>>> import numpy as np
>>> np.set_printoptions(precision=3, suppress=True, linewidth=160)
>>> arr = np.loadtxt("sample16.csv", delimiter=",")
>>> arr
array([[  1.,  -3.,   9., -27.],
       [  1.,  -2.,   4.,  -8.],
       [  1.,  -1.,   1.,  -1.],
       [  1.,   0.,   0.,   0.],
       [  1.,   1.,   1.,   1.],
       [  1.,   2.,   4.,   8.],
       [  1.,   3.,   9.,  27.],
       [  1.,   4.,  16.,  64.],
       [  1.,   5.,  25., 125.],
       [  1.,   6.,  36., 216.],
       [  1.,   7.,  49., 343.],
       [  1.,   8.,  64., 512.]])
>>> x0 = np.array([1, 3, -3, 0])
>>> h = np.maximum(arr @ x0, 0)
>>> h
array([0., 0., 0., 1., 1., 0., 0., 0., 0., 0., 0., 0.])
>>> print(arr * (h > 1e-9)[:, None])
[[ 0. -0.  0. -0.]
 [ 0. -0.  0. -0.]
 [ 0. -0.  0. -0.]
 [ 1.  0.  0.  0.]
 [ 1.  1.  1.  1.]
 [ 0.  0.  0.  0.]
 [ 0.  0.  0.  0.]
 [ 0.  0.  0.  0.]
 [ 0.  0.  0.  0.]
 [ 0.  0.  0.  0.]
 [ 0.  0.  0.  0.]
 [ 0.  0.  0.  0.]]
>>> print(np.tanh(arr @ x0))
[-1.    -1.    -1.     0.762  0.762 -1.    -1.    -1.    -1.    -1.    -1.    -1.   ]
>>> print(arr.T @ h)
[2. 1. 1. 1.]
>>> np.flatnonzero(h > 1e-9)
array([3, 4])
>>> A2 = arr / np.linalg.norm(arr, axis=1, keepdims=True)
>>> C2 = A2 @ A2.T
>>> np.argwhere(np.triu(np.abs(C2) > 0.95, 1))
array([[ 0,  1],
       [ 5,  6],
       [ 5,  7],
       [ 6,  7],
       [ 6,  8],
       [ 6,  9],
       [ 6, 10],
       [ 6, 11],
       [ 7,  8],
       [ 7,  9],
       [ 7, 10],
       [ 7, 11],
       [ 8,  9],
       [ 8, 10],
       [ 8, 11],
       [ 9, 10],
       [ 9, 11],
       [10, 11]])
>>> np.linalg.norm(A2, axis=1)
array([1., 1., 1., 1., 1., 1., 1., 1., 1., 1., 1., 1.])
>>> arr - arr[0]
array([[  0.,   0.,   0.,   0.],
       [  0.,   1.,  -5.,  19.],
       [  0.,   2.,  -8.,  26.],
       [  0.,   3.,  -9.,  27.],
       [  0.,   4.,  -8.,  28.],
       [  0.,   5.,  -5.,  35.],
       [  0.,   6.,   0.,  54.],
       [  0.,   7.,   7.,  91.],
       [  0.,   8.,  16., 152.],
       [  0.,   9.,  27., 243.],
       [  0.,  10.,  40., 370.],
       [  0.,  11.,  55., 539.]])
>>> arr.sum(axis=0)
array([  12.,   30.,  218., 1260.])
>>> np.diff(arr, axis=0)
array([[  0.,   1.,  -5.,  19.],
       [  0.,   1.,  -3.,   7.],
       [  0.,   1.,  -1.,   1.],
       [  0.,   1.,   1.,   1.],
       [  0.,   1.,   3.,   7.],
       [  0.,   1.,   5.,  19.],
       [  0.,   1.,   7.,  37.],
       [  0.,   1.,   9.,  61.],
       [  0.,   1.,  11.,  91.],
       [  0.,   1.,  13., 127.],
       [  0.,   1.,  15., 169.]])
>>> np.count_nonzero(arr)
np.int64(45)
>>> W1 = np.array([[1, 0], [1, 0], [-1, 0], [-1, 0]])
>>> c = np.array([0, -1])
>>> hid = np.maximum(arr @ W1 + c, 0)
>>> (hid > 0).mean(axis=0)
array([0.25, 0.  ])
>>> Z = np.array([[-2, 3], [0, 1]])
>>> (hid @ Z).round(6).argmax(axis=1)
array([1, 1, 0, 1, 0, 0, 0, 0, 0, 0, 0, 0])
>>> W1 @ Z
array([[-2,  3],
       [-2,  3],
       [ 2, -3],
       [ 2, -3]])
>>> hid @ Z
array([[-32.,  48.],
       [ -6.,   9.],
       [  0.,   0.],
       [ -2.,   3.],
       [  0.,   0.],
       [  0.,   0.],
       [  0.,   0.],
       [  0.,   0.],
       [  0.,   0.],
       [  0.,   0.],
       [  0.,   0.],
       [  0.,   0.]])
>>> F = np.loadtxt("dump.csv", delimiter=",")
>>> F.round(3) + 0
array([[ 0.559,  0.364, -0.241,  0.114, -0.029, -0.035,  0.311, -0.223, -0.053, -0.43 ,  0.385],
       [-0.362,  0.583,  0.649, -0.087, -0.087,  0.039, -0.075, -0.095,  0.027, -0.2  ,  0.189],
       [ 0.099,  0.066,  0.279,  0.148,  0.275,  0.084,  0.702,  0.34 ,  0.249,  0.016, -0.365],
       [ 0.099,  0.372, -0.054,  0.056,  0.401, -0.253, -0.003, -0.374,  0.044,  0.692,  0.028],
       [ 0.329,  0.198,  0.   ,  0.032,  0.076,  0.021, -0.453,  0.603,  0.47 ,  0.093,  0.217],
       [ 0.23 ,  0.369, -0.01 ,  0.07 , -0.249,  0.081, -0.096,  0.335, -0.681,  0.175, -0.348],
       [-0.362,  0.142, -0.314, -0.256, -0.268, -0.516,  0.349,  0.365, -0.007,  0.127,  0.275],
       [-0.395,  0.21 , -0.328,  0.655,  0.257, -0.176, -0.175,  0.061,  0.01 , -0.31 , -0.189],
       [-0.164, -0.167,  0.066,  0.447,  0.016,  0.424,  0.174,  0.155, -0.234,  0.303,  0.6  ],
       [ 0.23 , -0.343,  0.469,  0.232,  0.128, -0.655, -0.079,  0.086, -0.26 , -0.087,  0.146],
       [ 0.099, -0.002,  0.095,  0.447, -0.729, -0.114,  0.045, -0.204,  0.354,  0.213, -0.147]])
>>> A2 = np.array([[-2, -1],
...     [-1, -3],
...     [-1, 2],
...     [2, 3],
...     [-3, 2],
...     [1, 3],
...     [-2, 1],
...     [3, -2],
...     [-1, 3],
...     [3, -2],
...     [2, 0]])
>>> np.vstack([F, A2.T]).shape
(13, 11)
>>> np.linalg.matrix_rank(np.vstack([F, A2.T]))
np.int64(11)
>>> q, R = np.linalg.qr(F)
>>> np.round(q @ R, 3) + 0
array([[ 0.559,  0.364, -0.241,  0.114, -0.029, -0.035,  0.311, -0.223, -0.053, -0.43 ,  0.385],
       [-0.362,  0.583,  0.649, -0.087, -0.087,  0.039, -0.075, -0.095,  0.027, -0.2  ,  0.189],
       [ 0.099,  0.066,  0.279,  0.148,  0.275,  0.084,  0.702,  0.34 ,  0.249,  0.016, -0.365],
       [ 0.099,  0.372, -0.054,  0.056,  0.401, -0.253, -0.003, -0.374,  0.044,  0.692,  0.028],
       [ 0.329,  0.198,  0.   ,  0.032,  0.076,  0.021, -0.453,  0.603,  0.47 ,  0.093,  0.217],
       [ 0.23 ,  0.369, -0.01 ,  0.07 , -0.249,  0.081, -0.096,  0.335, -0.681,  0.175, -0.348],
       [-0.362,  0.142, -0.314, -0.256, -0.268, -0.516,  0.349,  0.365, -0.007,  0.127,  0.275],
       [-0.395,  0.21 , -0.328,  0.655,  0.257, -0.176, -0.175,  0.061,  0.01 , -0.31 , -0.189],
       [-0.164, -0.167,  0.066,  0.447,  0.016,  0.424,  0.174,  0.155, -0.234,  0.303,  0.6  ],
       [ 0.23 , -0.343,  0.469,  0.232,  0.128, -0.655, -0.079,  0.086, -0.26 , -0.087,  0.146],
       [ 0.099, -0.002,  0.095,  0.447, -0.729, -0.114,  0.045, -0.204,  0.354,  0.213, -0.147]])
>>> np.round(q.T @ q, 3) + 0
array([[1., 0., 0., 0., 0., 0., 0., 0., 0., 0., 0.],
       [0., 1., 0., 0., 0., 0., 0., 0., 0., 0., 0.],
       [0., 0., 1., 0., 0., 0., 0., 0., 0., 0., 0.],
       [0., 0., 0., 1., 0., 0., 0., 0., 0., 0., 0.],
       [0., 0., 0., 0., 1., 0., 0., 0., 0., 0., 0.],
       [0., 0., 0., 0., 0., 1., 0., 0., 0., 0., 0.],
       [0., 0., 0., 0., 0., 0., 1., 0., 0., 0., 0.],
       [0., 0., 0., 0., 0., 0., 0., 1., 0., 0., 0.],
       [0., 0., 0., 0., 0., 0., 0., 0., 1., 0., 0.],
       [0., 0., 0., 0., 0., 0., 0., 0., 0., 1., 0.],
       [0., 0., 0., 0., 0., 0., 0., 0., 0., 0., 1.]])
>>> r0 = np.array([-2, 1, 0, 3, -1, -2, -3, 2, 2, -2, -3])
>>> A2 = F + np.outer(r0, np.eye(11)[5])
>>> np.linalg.matrix_rank(np.linalg.inv(A2) - np.linalg.inv(F), tol=1e-8)
np.int64(1)
>>> np.linalg.matrix_rank(A2 - F)
np.int64(1)
>>> round(np.linalg.det(A2) / np.linalg.det(F), 3), np.round(1 + np.linalg.solve(F, r0)[5], 3)
(np.float64(3.864), np.float64(3.864))
